In [1]: import numpy as np

In [2]: from numpy import linalg as LA

In [3]: np.set_printoptions(precision=1, suppress=True, linewidth=140, sign=" ")

In [4]: def tidy(a):
   ...:     return np.round(a, 1) + 0
   ...: 

In [5]: mat = np.array([[5.0, 0.0, 0.0, 4.0],
   ...:     [0.0, 5.0, 0.0, 0.0],
   ...:     [0.0, 0.0, 5.0, 0.0],
   ...:     [4.0, 0.0, 0.0, 5.0]])

In [6]: mat @ mat
Out[6]: 
array([[ 41.,   0.,   0.,  40.],
       [  0.,  25.,   0.,   0.],
       [  0.,   0.,  25.,   0.],
       [ 40.,   0.,   0.,  41.]])

In [7]: tidy(LA.matrix_power(mat, 4))
Out[7]: 
array([[ 3281.,     0.,     0.,  3280.],
       [    0.,   625.,     0.,     0.],
       [    0.,     0.,   625.,     0.],
       [ 3280.,     0.,     0.,  3281.]])

In [8]: np.allclose(mat, mat.T)
Out[8]: True

In [9]: tidy(LA.det(mat))
Out[9]: np.float64(225.0)

In [10]: mat @ mat
Out[10]: 
array([[ 41.,   0.,   0.,  40.],
       [  0.,  25.,   0.,   0.],
       [  0.,   0.,  25.,   0.],
       [ 40.,   0.,   0.,  41.]])

In [11]: rng = np.random.default_rng(690587)

In [12]: lab = rng.permutation(4)

In [13]: lab
Out[13]: array([ 3,  1,  0,  2])

In [14]: M2 = mat[lab][:, lab]

In [15]: tidy(np.sort(np.abs(LA.eigvals(M2))))
Out[15]: array([ 1.,  5.,  5.,  9.])

In [16]: tidy(LA.det(M2)), tidy(LA.det(mat[lab]))
Out[16]: (np.float64(225.0), np.float64(225.0))

In [17]: np.allclose(M2, mat)
Out[17]: False

In [18]: print(np.kron(np.eye(2, dtype=int), mat))
[[ 5.  0.  0.  4.  0.  0.  0.  0.]
 [ 0.  5.  0.  0.  0.  0.  0.  0.]
 [ 0.  0.  5.  0.  0.  0.  0.  0.]
 [ 4.  0.  0.  5.  0.  0.  0.  0.]
 [ 0.  0.  0.  0.  5.  0.  0.  4.]
 [ 0.  0.  0.  0.  0.  5.  0.  0.]
 [ 0.  0.  0.  0.  0.  0.  5.  0.]
 [ 0.  0.  0.  0.  4.  0.  0.  5.]]

In [19]: np.einsum("ij,ji->", mat, mat)
Out[19]: np.float64(132.0)

In [20]: print(tidy(LA.det(2 * mat)), tidy(LA.det(mat)))
3600.0 225.0

In [21]: tidy(LA.eigvals(mat).sum().real)
Out[21]: np.float64(20.0)

In [22]: F = np.load("out8.npy")

In [23]: F
Out[23]: 
array([[ 0.1,  0.2,  0.1],
       [ 0.4,  2.5,  2.5],
       [-0.2,  2.7,  2.7],
       [ 0.1,  4.4,  4.3],
       [ 0.2,  1.5,  1.2],
       [-0.4, -2.4, -2.5],
       [ 0.3, -0.2, -0.1],
       [-0.5, -0.6,  0. ],
       [-0.2,  3.9,  3.5],
       [-0.3, -3.4, -3. ],
       [ 0.3,  5.6,  6.1],
       [-0.2,  0.1,  0.4],
       [ 0. ,  1.2,  1.4],
       [ 0.6,  0.6,  0.5],
       [ 0.3, -0.9, -0.4],
       [ 0.6,  0.5,  0.9],
       [-0.4, -1.8, -1.8],
       [-0.3,  0.5,  0.5],
       [-0.5, -1.1, -1.1],
       [ 0.2,  2.7,  2.5],
       [-0.3,  1.8,  2. ]])

In [24]: d = LA.norm(F[:, None] - F[None], axis=-1)

In [25]: np.flatnonzero(d[12] < d.mean() / 2)
Out[25]: array([  0,   1,   4,  11,  12,  13,  15,  17,  20])

In [26]: tidy(LA.norm(F, axis=1))
Out[26]: array([ 0.2,  3.6,  3.8,  6.2,  1.9,  3.5,  0.4,  0.8,  5.2,  4.5,  8.3,  0.5,  1.8,  1. ,  1. ,  1.2,  2.6,  0.8,  1.6,  3.7,  2.7])

In [27]: Xc = F - F.mean(axis=0)

In [28]: vecs = LA.svd(Xc)[2][:1]

In [29]: M2 = Xc - Xc @ vecs.T @ vecs

In [30]: tidy(LA.norm(M2) / LA.norm(Xc))
Out[30]: np.float64(0.1)

In [31]: r0 = np.array([2, -1])

In [32]: A = np.array([np.roll(r0, i) for i in range(2)])

In [33]: print(A)
[[ 2 -1]
 [-1  2]]

In [34]: # symmetric

In [35]: def softmax(z):
    ...:     e = np.exp(z - z.max(axis=-1, keepdims=True))
    ...:     return e / e.sum(axis=-1, keepdims=True)
    ...: 

In [36]: tidy(softmax(10 * A[1]))
Out[36]: array([ 0.,  1.])

In [37]: tidy(softmax(A[1] + -2))
Out[37]: array([ 0.,  1.])

In [38]: print(tidy(softmax(A[1])))
[ 0.  1.]

In [39]: S = A @ A.T / np.sqrt(2)

In [40]: tidy(softmax(S + np.triu(np.full(S.shape, -np.inf), 1)))
Out[40]: 
array([[ 1.,  0.],
       [ 0.,  1.]])

In [41]: print(tidy(softmax(S)))
[[ 1.  0.]
 [ 0.  1.]]

In [42]: softmax(S).round(6).argmax(axis=1)
Out[42]: array([ 0,  1])

In [43]: data = np.load("sample17.npy")

In [44]: print(data)
[[-8  0  0  0]
 [-5 -2  0  0]
 [ 6  5 -8  0]
 [ 3  5 -4  3]]

In [45]: vals, vecs = LA.eig(data)

In [46]: tidy(np.sort(LA.eigvals(data.T)))
Out[46]: array([-8., -8., -2.,  3.])

In [47]: np.prod(vals)
Out[47]: np.float64(-384.0)

In [48]: vals
Out[48]: array([ 3., -8., -2., -8.])

In [49]: q, Rm = LA.qr(data)

In [50]: q.shape, Rm.shape
Out[50]: ((4, 4), (4, 4))

In [51]: print(tidy(q @ Rm))
[[-8.  0.  0.  0.]
 [-5. -2.  0.  0.]
 [ 6.  5. -8.  0.]
 [ 3.  5. -4.  3.]]

In [52]: np.trace(q @ q.T)
Out[52]: np.float64(4.0)

In [53]: tidy(abs(Rm[0, 0])), tidy(LA.norm(data[:, 0]))
Out[53]: (np.float64(11.6), np.float64(11.6))

In [54]: tidy(q.T @ q)
Out[54]: 
array([[ 1.,  0.,  0.,  0.],
       [ 0.,  1.,  0.,  0.],
       [ 0.,  0.,  1.,  0.],
       [ 0.,  0.,  0.,  1.]])

In [55]: x = np.array([0, 0, -3, 3])

In [56]: data @ np.ones(4)
Out[56]: array([-8., -7.,  3.,  7.])

In [57]: (data @ x).argmax()
Out[57]: np.int64(2)

In [58]: data * x
Out[58]: 
array([[  0,   0,   0,   0],
       [  0,   0,   0,   0],
       [  0,   0,  24,   0],
       [  0,   0,  12,   9]])

In [59]: LA.norm(data @ x) <= LA.norm(data, 2) * LA.norm(x) + 1e-9
Out[59]: np.True_

In [60]: arr = 4 * np.eye(3) + np.ones((3, 3))

In [61]: arr
Out[61]: 
array([[ 5.,  1.,  1.],
       [ 1.,  5.,  1.],
       [ 1.,  1.,  5.]])

In [62]: # symmetric, so the eigenvalues are real

In [63]: q, Rm = LA.qr(arr)

In [64]: tidy(q @ Rm)
Out[64]: 
array([[ 5.,  1.,  1.],
       [ 1.,  5.,  1.],
       [ 1.,  1.,  5.]])

In [65]: tidy(np.abs(np.diag(Rm)))
Out[65]: array([ 5.2,  4.7,  4.5])

In [66]: np.allclose(Rm.T @ Rm, arr.T @ arr)
Out[66]: True

In [67]: x = np.ones(3)

In [68]: for _ in range(4):
    ...:     x = arr @ x
    ...:     x /= LA.norm(x)
    ...:     print(round(x @ arr @ x, 1))
    ...: 
7.0
7.0
7.0
7.0

In [69]: tidy(LA.eigvalsh(arr)[-1])
Out[69]: np.float64(7.0)

In [70]: q = arr.astype(float).copy()

In [71]: for j in range(3):
    ...:     q[:, j] -= q[:, :j] @ (q[:, :j].T @ q[:, j])
    ...:     q[:, j] /= LA.norm(q[:, j])
    ...: 

In [72]: tidy(q)
Out[72]: 
array([[ 1. , -0.2, -0.2],
       [ 0.2,  1. , -0.2],
       [ 0.2,  0.1,  1. ]])

In [73]: tidy(q.T @ q)
Out[73]: 
array([[ 1.,  0.,  0.],
       [ 0.,  1.,  0.],
       [ 0.,  0.,  1.]])

In [74]: tidy(q.T @ arr)
Out[74]: 
array([[ 5.2,  2.1,  2.1],
       [ 0. ,  4.7,  1.4],
       [ 0. ,  0. ,  4.5]])

In [75]: vals, vecs = LA.eig(arr)

In [76]: tidy(np.sort(LA.eigvals(arr.T)))
Out[76]: array([ 4.,  4.,  7.])

In [77]: tidy(np.sort(LA.eigvals(arr @ arr)))
Out[77]: array([ 16.,  16.,  49.])

In [78]: tidy(np.sort(LA.eigvals(LA.inv(arr))))
Out[78]: array([ 0.1,  0.2,  0.2])

In [79]: tidy(arr @ vecs[:, 0] - vals[0] * vecs[:, 0])
Out[79]: array([ 0.,  0.,  0.])

In [80]: r0 = np.array([-5, -1, -5, 4])

In [81]: g = np.array([9, 2, 6])

In [82]: M = r0[:, None] + g[None, :]

In [83]: print(M)
[[ 4 -3  1]
 [ 8  1  5]
 [ 4 -3  1]
 [13  6 10]]

In [84]: # row 2 repeats row 0

In [85]: np.abs(np.diag(LA.qr(M)[1])) > 1e-9
Out[85]: array([ True,  True, False])

In [86]: LA.lstsq(M[:-1].T, M[-1])[2]
Out[86]: np.int32(2)

In [87]: rank = LA.matrix_rank(M)

In [88]: rank
Out[88]: np.int64(2)

In [89]: null = LA.svd(M)[2][rank:].T

In [90]: print(tidy(M @ null))
[[ 0.]
 [ 0.]
 [ 0.]
 [ 0.]]

In [91]: np.allclose(M @ null, 0)
Out[91]: True

In [92]: null.shape
Out[92]: (3, 1)

In [93]: tidy(null @ null.T)
Out[93]: 
array([[ 0.2,  0.2, -0.4],
       [ 0.2,  0.1, -0.3],
       [-0.4, -0.3,  0.7]])

In [94]: x = np.array([-1, -1, 0])

In [95]: np.einsum("ij,j->i", M, x)
Out[95]: array([ -1,  -9,  -1, -19])

In [96]: (M * x).sum(axis=1)
Out[96]: array([ -1,  -9,  -1, -19])

In [97]: M @ np.ones(3)
Out[97]: array([  2.,  14.,   2.,  29.])

In [98]: Xc = F - F.mean(axis=0)

In [99]: left, sig, Vt = LA.svd(Xc, full_matrices=False)

In [100]: np.abs(Vt[0]).argmax()
Out[100]: np.int64(1)

In [101]: (np.sign(left[:, 0]) == np.sign(left[0, 0])).astype(int)
Out[101]: array([ 1,  0,  0,  0,  0,  1,  1,  1,  0,  1,  0,  1,  0,  1,  1,  1,  1,  1,  1,  0,  0])

In [102]: tidy(sig)
Out[102]: array([ 14.1,   1.4,   0.9])

In [103]: m1 = np.loadtxt("test4.csv", delimiter=",")

In [104]: m1
Out[104]: 
array([[ 1.,  1., -1., -1., -1., -1.,  1.,  1.],
       [ 1., -1., -1.,  1., -1.,  1.,  1., -1.],
       [ 1., -1., -1.,  1.,  1., -1., -1.,  1.]])

In [105]: M2 = m1[0, 0] * m1[1:] - np.outer(m1[1:, 0], m1[0])

In [106]: M2
Out[106]: 
array([[ 0., -2.,  0.,  2.,  0.,  2.,  0., -2.],
       [ 0., -2.,  0.,  2.,  2.,  0., -2.,  0.]])

In [107]: m1[:, 0] / m1[0, 0]
Out[107]: array([ 1.,  1.,  1.])

In [108]: r0 = np.array([-1, 3, -2])

In [109]: feats = np.array([np.roll(r0, i) for i in range(3)])

In [110]: feats
Out[110]: 
array([[-1,  3, -2],
       [-2, -1,  3],
       [ 3, -2, -1]])

In [111]: lab = rng.permutation(4)

In [112]: lab
Out[112]: array([ 3,  0,  2,  1])

In [113]: M2 = data[lab][:, lab]

In [114]: np.diag(M2)
Out[114]: array([ 3, -8, -8, -2])

In [115]: print(M2)
[[ 3  3 -4  5]
 [ 0 -8  0  0]
 [ 0  6 -8  5]
 [ 0 -5  0 -2]]

In [116]: np.trace(M2)
Out[116]: np.int64(-15)

In [117]: tidy(LA.det(M2)), tidy(LA.det(data[lab]))
Out[117]: (np.float64(-384.0), np.float64(-384.0))

In [118]: left, sig, Vt = LA.svd(feats)

In [119]: np.argmax(sig[:-1] / (sig[1:] + 1e-6)) + 1
Out[119]: np.int64(2)

In [120]: tidy(sig)
Out[120]: array([ 4.6,  4.6,  0. ])

In [121]: M2 = left[:, :2] @ np.diag(sig[:2]) @ Vt[:2]

In [122]: LA.matrix_rank(M2)
Out[122]: np.int64(2)

In [123]: tidy(M2)
Out[123]: 
array([[-1.,  3., -2.],
       [-2., -1.,  3.],
       [ 3., -2., -1.]])

In [124]: tidy(LA.norm(feats - M2) / LA.norm(feats))
Out[124]: np.float64(0.0)

In [125]: LA.cond(feats) > 100
Out[125]: np.True_

In [126]: [round(float(x), 1) for x in LA.svd(feats, compute_uv=False)[:3]]
Out[126]: [4.6, 4.6, 0.0]

In [127]: print(tidy(LA.norm(feats, 2) / LA.norm(feats)))
0.7

In [128]: print(LA.matrix_rank(feats, rtol=0.1))
2

In [129]: proj = np.triu(np.array([[-5, 0, 9], [2, -5, -5], [-9, -2, -4]]), 1) + np.eye(3)

In [130]: M2 = proj @ feats @ LA.inv(proj)

In [131]: tidy(np.poly(M2))
Out[131]: array([  1.,   3.,  21.,   0.])

In [132]: tidy(LA.det(M2))
Out[132]: np.float64(0.0)

In [133]: LA.matrix_rank(M2)
Out[133]: np.int64(2)

In [134]: M2
Out[134]: 
array([[  26.,  -15., -320.],
       [ -17.,    9.,  206.],
       [   3.,   -2.,  -38.]])

In [135]: np.abs(np.diag(LA.qr(feats)[1])) > 1e-9
Out[135]: array([ True,  True, False])

In [136]: tidy(np.trace(LA.pinv(feats) @ feats))
Out[136]: np.float64(2.0)

In [137]: tidy(feats @ LA.pinv(feats) @ feats)
Out[137]: 
array([[-1.,  3., -2.],
       [-2., -1.,  3.],
       [ 3., -2., -1.]])

In [138]: np.unique(feats.round(6), axis=0).shape
Out[138]: (3, 3)
